$ python -q
>>> import numpy as np
>>> np.set_printoptions(precision=2, suppress=True, linewidth=100, floatmode="fixed")
>>> tidy = lambda a: np.round(a, 2) + 0
>>> M = np.loadtxt("arr.csv", delimiter=",")
>>> tidy(M)
array([[  4.06,   4.27,   3.13,   3.87,   3.06,  -1.31,   8.85,   0.93,  11.68],
       [  6.41,   0.24,  10.17,  -3.29,   5.41,  -5.66,  -0.04,  -3.76,  -4.40],
       [  2.37,  -1.15,   1.59,  -0.47,   1.37,   2.59,  -0.52,   0.78,  -2.26],
       [  4.82,  -1.64,   4.78,  -2.83,   3.82,   2.43,   0.04,   0.04,  -0.11],
       [  1.34,  -0.02,   1.13,   1.16,   0.34,   1.74,  -1.12,   0.21,  -0.27],
       [  0.18,   1.77,   0.69,   3.48,  -0.82,  -1.70,  -0.20,  -0.50,  -2.07],
       [  8.15,   1.28,  12.66,  -3.65,   7.15,  -6.04,   1.44,  -4.51,   2.41],
       [  7.32,   3.34,  13.96,  -1.75,   6.32, -11.47,   1.11,  -6.64,  -0.49],
       [  6.63,  -2.01,   6.14,  -4.27,   5.63,   4.35,   1.44,   0.50,   4.84],
       [  7.92,   0.39,   9.62,  -3.46,   6.92,  -1.73,   3.77,  -1.70,   4.64],
       [  1.99,  -0.76,   1.81,  -0.03,   0.99,   3.56,  -2.19,   0.18,   2.20],
       [  1.40,   1.94,   1.56,   2.95,   0.40,  -1.39,   1.71,  -0.16,   0.42],
       [  3.89,  -0.47,   4.59,  -1.29,   2.89,  -0.32,   0.18,  -0.70,  -2.31],
       [ -2.20,   0.73,  -6.22,   5.54,  -3.20,   4.26,   2.44,   4.02,  -2.05],
       [  1.97,   2.49,   3.18,   2.77,   0.97,  -1.53,   0.78,  -1.22,   4.79],
       [  5.87,   0.83,   8.77,  -2.05,   4.87,  -2.97,   0.40,  -2.89,   2.54],
       [  0.68,   1.15,   1.75,   2.34,  -0.32,  -0.57,  -2.01,  -1.07,  -0.12],
       [  2.47,  -1.32,   2.61,  -1.01,   1.47,   3.84,  -3.04,  -0.14,   1.86],
       [  5.99,   1.82,   9.65,  -1.40,   4.99,  -4.65,   0.83,  -3.66,   3.74],
       [  4.69,   0.99,   4.04,   0.08,   3.69,   0.31,   4.82,   0.65,   3.93],
       [  5.85,  -1.73,   2.36,  -2.47,   4.85,   5.41,   6.39,   3.49,   2.59],
       [  5.22,   1.86,   5.62,   0.25,   4.22,  -1.15,   4.84,  -0.41,   6.20]])
>>> # null space of dimension 4
>>> r = np.linalg.matrix_rank(M)
>>> r
np.int64(5)
>>> ns = np.linalg.svd(M)[2][r:].T
>>> np.linalg.matrix_rank(M.T @ M), np.linalg.matrix_rank(M @ M.T)
(np.int64(5), np.int64(5))
>>> np.allclose(M @ ns, 0)
True
>>> [int(np.linalg.matrix_rank(M[:i])) for i in range(1, len(M) + 1)]
[1, 2, 3, 4, 5, 5, 5, 5, 5, 5, 5, 5, 5, 5, 5, 5, 5, 5, 5, 5, 5, 5]
>>> [int(np.linalg.matrix_rank(M[:, :j + 1])) for j in range(9)]
[1, 2, 3, 4, 4, 5, 5, 5, 5]
>>> gram = M.T @ M
>>> np.linalg.matrix_rank(gram)
np.int64(5)
>>> (M @ M.T).shape
(22, 22)
>>> tidy(np.linalg.eigvalsh(gram)[::-1])
array([2110.04,  498.02,  305.08,   89.23,   65.31,    0.00,    0.00,    0.00,    0.00])
>>> z = M[:, 8] > np.median(M[:, 8])
>>> f = M[z].mean(axis=0) - M[~z].mean(axis=0)
>>> z.astype(int)
array([1, 0, 0, 0, 0, 0, 1, 0, 1, 1, 1, 0, 0, 0, 1, 1, 0, 0, 1, 1, 1, 1])
>>> tidy(f)
array([ 2.70,  0.44,  2.76, -1.38,  2.70,  0.04,  2.99, -0.07,  5.58])
>>> [round(float(x), 2) for x in np.linalg.svd(M, compute_uv=False)[:3]]
[45.94, 22.32, 17.47]
>>> m1 = np.minimum.outer(np.arange(1, 8), np.arange(1, 8)) * 2
>>> m1
array([[ 2,  2,  2,  2,  2,  2,  2],
       [ 2,  4,  4,  4,  4,  4,  4],
       [ 2,  4,  6,  6,  6,  6,  6],
       [ 2,  4,  6,  8,  8,  8,  8],
       [ 2,  4,  6,  8, 10, 10, 10],
       [ 2,  4,  6,  8, 10, 12, 12],
       [ 2,  4,  6,  8, 10, 12, 14]])
>>> # symmetric, so the eigenvalues are real
>>> Y = np.array([[-2, -1, 1],
...     [-2, 3, 0],
...     [0, -1, 2],
...     [2, 1, 3],
...     [2, -1, 1],
...     [-1, 2, -1],
...     [-3, 0, -3]])
>>> m1 @ Y
array([[ -8,   6,   6],
       [-12,  14,  10],
       [-12,  16,  14],
       [-12,  20,  14],
       [-16,  22,   8],
       [-24,  26,   0],
       [-30,  26,  -6]])
>>> np.einsum("ik,kj->ji", m1, Y)
array([[ -8, -12, -12, -12, -16, -24, -30],
       [  6,  14,  16,  20,  22,  26,  26],
       [  6,  10,  14,  14,   8,   0,  -6]])
>>> evals, vecs = np.linalg.eigh(m1)
>>> x = np.array([0, 3, 3, 0, 1, 0, 2])
>>> tidy(x @ m1 @ x / (x @ x)), tidy(evals[0]), tidy(evals[-1])
(np.float64(19.48), np.float64(0.52), np.float64(45.76))
>>> (np.sign(vecs[:, -1].round(6)) == np.sign(vecs[0, -1].round(6))).astype(int)
array([1, 1, 1, 1, 1, 1, 1])
>>> tidy(np.linalg.eigvalsh(m1[1:, 1:]))
array([ 0.53,  0.66,  0.95,  1.75,  4.86, 45.25])
>>> x = np.array([3, -5, 1, 4, -1, 5, 0])
>>> y = m1 @ x
>>> c, lr = np.zeros(7), 1 / np.linalg.norm(m1, 2) ** 2
>>> for i in range(5):
...     c -= lr * m1.T @ (m1 @ c - y)
...     if i % 1 == 0: print(i, round(np.linalg.norm(m1 @ c - y), 2))
... 
0 9.61
1 9.54
2 9.47
3 9.4
4 9.33
>>> tidy(c)
array([0.30, 0.60, 0.90, 1.18, 1.40, 1.56, 1.63])
>>> W0 = np.array([[-1.9, 3.9, -0.3],
...     [0.9, 3.6, 0.5],
...     [0.1, 2.1, 1.2],
...     [1.1, -3.9, 0.0],
...     [-0.5, 3.0, -0.4],
...     [0.8, -1.8, -1.5]])
>>> x = np.array([1, 0, 2])
>>> y = W0 @ x
>>> c, lr = np.zeros(3), 1 / np.linalg.norm(W0, 2) ** 2
>>> for i in range(200):
...     c -= lr * W0.T @ (W0 @ c - y)
...     if i % 50 == 0: print(i, round(np.linalg.norm(W0 @ c - y), 2))
... 
0 4.49
50 0.15
100 0.01
150 0.0
>>> tidy(np.linalg.cond(W0))
np.float64(4.58)
>>> rng = np.random.default_rng(609521)
>>> z = rng.permutation(3)
>>> Y = W0[:, z] * rng.choice([-1, 1], 3)
>>> Y
array([[-3.90,  0.30, -1.90],
       [-3.60, -0.50,  0.90],
       [-2.10, -1.20,  0.10],
       [ 3.90, -0.00,  1.10],
       [-3.00,  0.40, -0.50],
       [ 1.80,  1.50,  0.80]])
>>> Uu, _, Vt = np.linalg.svd(W0.T @ Y)
>>> tidy(Uu @ Vt)
array([[ 0.00,  0.00,  1.00],
       [-1.00,  0.00,  0.00],
       [ 0.00, -1.00,  0.00]])
>>> z
array([1, 2, 0])
>>> tidy(np.linalg.lstsq(W0, Y)[0])
array([[ 0.00,  0.00,  1.00],
       [-1.00,  0.00,  0.00],
       [ 0.00, -1.00,  0.00]])
>>> Y = W0 / np.sqrt((W0 ** 2).mean(axis=1, keepdims=True))
>>> np.linalg.matrix_rank(Y) == np.linalg.matrix_rank(W0)
np.True_
>>> np.linalg.matrix_rank(W0 - W0.mean(axis=1, keepdims=True))
np.int64(2)
>>> tidy(W0 - W0.mean(axis=1, keepdims=True))
array([[-2.47,  3.33, -0.87],
       [-0.77,  1.93, -1.17],
       [-1.03,  0.97,  0.07],
       [ 2.03, -2.97,  0.93],
       [-1.20,  2.30, -1.10],
       [ 1.63, -0.97, -0.67]])
>>> X = np.load("case4.npy")
>>> X
array([[ 1.00, -3.00,  0.00,  0.00,  0.00,  0.00,  0.00,  0.00],
       [-3.00, -4.00, -3.00,  0.00,  0.00,  0.00,  0.00,  0.00],
       [ 0.00, -3.00,  2.00, -3.00,  0.00,  0.00,  0.00,  0.00],
       [ 0.00,  0.00, -3.00, -1.00, -3.00,  0.00,  0.00,  0.00],
       [ 0.00,  0.00,  0.00, -3.00,  4.00, -3.00,  0.00,  0.00],
       [ 0.00,  0.00,  0.00,  0.00, -3.00, -4.00, -3.00,  0.00],
       [ 0.00,  0.00,  0.00,  0.00,  0.00, -3.00, -2.00, -3.00],
       [ 0.00,  0.00,  0.00,  0.00,  0.00,  0.00, -3.00,  3.00]])
>>> theta = np.radians(180)
>>> R = np.eye(8)
>>> R[3, 3] = R[0, 0] = np.cos(theta)
>>> R[3, 0], R[0, 3] = -np.sin(theta), np.sin(theta)
>>> tidy(R)
array([[-1.00,  0.00,  0.00,  0.00,  0.00,  0.00,  0.00,  0.00],
       [ 0.00,  1.00,  0.00,  0.00,  0.00,  0.00,  0.00,  0.00],
       [ 0.00,  0.00,  1.00,  0.00,  0.00,  0.00,  0.00,  0.00],
       [ 0.00,  0.00,  0.00, -1.00,  0.00,  0.00,  0.00,  0.00],
       [ 0.00,  0.00,  0.00,  0.00,  1.00,  0.00,  0.00,  0.00],
       [ 0.00,  0.00,  0.00,  0.00,  0.00,  1.00,  0.00,  0.00],
       [ 0.00,  0.00,  0.00,  0.00,  0.00,  0.00,  1.00,  0.00],
       [ 0.00,  0.00,  0.00,  0.00,  0.00,  0.00,  0.00,  1.00]])
>>> Y = X @ R.T
>>> tidy(np.linalg.svd(X, compute_uv=False)), tidy(np.linalg.svd(Y, compute_uv=False))
(array([7.13, 6.69, 6.51, 4.67, 4.13, 3.31, 1.85, 1.39]), array([7.13, 6.69, 6.51, 4.67, 4.13, 3.31, 1.85, 1.39]))
>>> tidy(np.linalg.det(R)), np.trace(R)
(np.float64(1.0), np.float64(4.0))
>>> np.allclose(X @ X.T, Y @ Y.T)
True
